% ipython --no-banner

In [1]: import numpy as np

In [2]: from numpy import linalg as LA

In [3]: np.set_printoptions(precision=3, suppress=True, linewidth=200)

In [4]: def rd(a):
   ...:     return np.round(a, 3) + 0
   ...: 

In [5]: rng = np.random.default_rng(1123)

In [6]: E = np.eye(6, dtype=int)[rng.permutation(6)] * np.array([2, 4, 1, 3, 2, 1])

In [7]: E
Out[7]: 
array([[2, 0, 0, 0, 0, 0],
       [0, 0, 0, 3, 0, 0],
       [0, 4, 0, 0, 0, 0],
       [0, 0, 0, 0, 2, 0],
       [0, 0, 1, 0, 0, 0],
       [0, 0, 0, 0, 0, 1]])

In [8]: rd(LA.pinv(E))
Out[8]: 
array([[0.5  , 0.   , 0.   , 0.   , 0.   , 0.   ],
       [0.   , 0.   , 0.25 , 0.   , 0.   , 0.   ],
       [0.   , 0.   , 0.   , 0.   , 1.   , 0.   ],
       [0.   , 0.333, 0.   , 0.   , 0.   , 0.   ],
       [0.   , 0.   , 0.   , 0.5  , 0.   , 0.   ],
       [0.   , 0.   , 0.   , 0.   , 0.   , 1.   ]])

In [9]: E[:, 2] @ E[:, 1]
Out[9]: np.int64(0)

In [10]: rd(LA.svd(E, compute_uv=False))
Out[10]: array([4., 3., 2., 2., 1., 1.])

In [11]: x = np.array([3, 0, 0, 1, 1, 3])

In [12]: y = E @ x

In [13]: y
Out[13]: array([6, 3, 0, 2, 0, 3])

In [14]: rd(LA.solve(E.T, E[0]))
Out[14]: array([1., 0., 0., 0., 0., 0.])

In [15]: rd(LA.solve(E, 5 * y))
Out[15]: array([15.,  0.,  0.,  5.,  5., 15.])

In [16]: other = E[0, 0] * E[1:] - np.outer(E[1:, 0], E[0])

In [17]: other
Out[17]: 
array([[0, 0, 0, 6, 0, 0],
       [0, 8, 0, 0, 0, 0],
       [0, 0, 0, 0, 4, 0],
       [0, 0, 2, 0, 0, 0],
       [0, 0, 0, 0, 0, 2]])

In [18]: np.flatnonzero(~other.round(6).any(axis=1))
Out[18]: array([], dtype=int64)

In [19]: labels = rng.permutation(6)

In [20]: labels
Out[20]: array([1, 5, 3, 0, 4, 2])

In [21]: other = E[labels][:, labels]

In [22]: np.diag(other)
Out[22]: array([0, 1, 0, 2, 0, 0])

In [23]: rd(np.sort(np.abs(LA.eigvals(other))))
Out[23]: array([1.   , 2.   , 2.213, 2.213, 2.213, 2.213])

In [24]: np.trace(other)
Out[24]: np.int64(3)

In [25]: other = E + rng.integers(-2, 3, (6, 4)) @ rng.integers(-2, 3, (4, 6))

In [26]: other
Out[26]: 
array([[ 3, -8, -3,  2, -8,  1],
       [-5,  0, -1,  0,  2,  5],
       [ 0,  9,  4, -1,  6, -3],
       [-5,  0, -2, -6,  6,  5],
       [ 3,  0,  2,  3, -2, -3],
       [-2, -4, -2, -4,  0,  3]])

In [27]: LA.matrix_rank(other - E, tol=1e-8)
Out[27]: np.int64(4)

In [28]: rd(LA.svd(other - E, compute_uv=False))
Out[28]: array([15.899, 14.435,  3.511,  1.591,  0.   ,  0.   ])

In [29]: np.abs(other - E).sum(axis=1)
Out[29]: array([23, 16, 19, 22, 12, 14])
